>>> import numpy as np
>>> np.set_printoptions(precision=2, suppress=True, linewidth=120, sign=" ")
>>> arr = np.array([[-0.03, -0.11, 0.04],
...     [-3.74, -9.41, -0.02],
...     [-2.56, -6.34, 0.0],
...     [-0.08, 0.06, 0.18],
...     [-4.04, -9.31, 0.04],
...     [-1.24, -3.2, -0.08],
...     [0.13, -0.1, 0.01],
...     [-1.3, -3.18, 0.05],
...     [-0.08, 0.11, 0.23],
...     [-1.4, -2.97, -0.03],
...     [-1.37, -3.02, 0.1],
...     [-0.12, -0.1, -0.14],
...     [-1.44, -3.04, -0.22],
...     [-2.68, -6.18, -0.03],
...     [-0.12, -0.03, -0.15],
...     [-3.84, -9.31, -0.1],
...     [-2.49, -6.22, 0.12],
...     [-3.88, -9.28, 0.04],
...     [-2.63, -6.17, -0.21],
...     [-1.12, -3.14, 0.02],
...     [-3.89, -9.21, 0.1]])
>>> arr
array([[-0.03, -0.11,  0.04],
       [-3.74, -9.41, -0.02],
       [-2.56, -6.34,  0.  ],
       [-0.08,  0.06,  0.18],
       [-4.04, -9.31,  0.04],
       [-1.24, -3.2 , -0.08],
       [ 0.13, -0.1 ,  0.01],
       [-1.3 , -3.18,  0.05],
       [-0.08,  0.11,  0.23],
       [-1.4 , -2.97, -0.03],
       [-1.37, -3.02,  0.1 ],
       [-0.12, -0.1 , -0.14],
       [-1.44, -3.04, -0.22],
       [-2.68, -6.18, -0.03],
       [-0.12, -0.03, -0.15],
       [-3.84, -9.31, -0.1 ],
       [-2.49, -6.22,  0.12],
       [-3.88, -9.28,  0.04],
       [-2.63, -6.17, -0.21],
       [-1.12, -3.14,  0.02],
       [-3.89, -9.21,  0.1 ]])
>>> Xc = (arr - arr.mean(axis=0)) / arr.std(axis=0)
>>> Xc.std(axis=0)
array([ 1.,  1.,  1.])
>>> beta = np.linalg.lstsq(np.delete(Xc, 0, axis=1), Xc[:, 0])[0]
>>> beta
array([ 1.  ,  0.01])
>>> np.abs(beta).argmax()
np.int64(0)
>>> other = arr / np.sqrt((arr ** 2).mean(axis=1, keepdims=True))
>>> np.linalg.matrix_rank(other) == np.linalg.matrix_rank(arr)
np.True_
>>> other[15]
array([-0.66, -1.6 , -0.02])
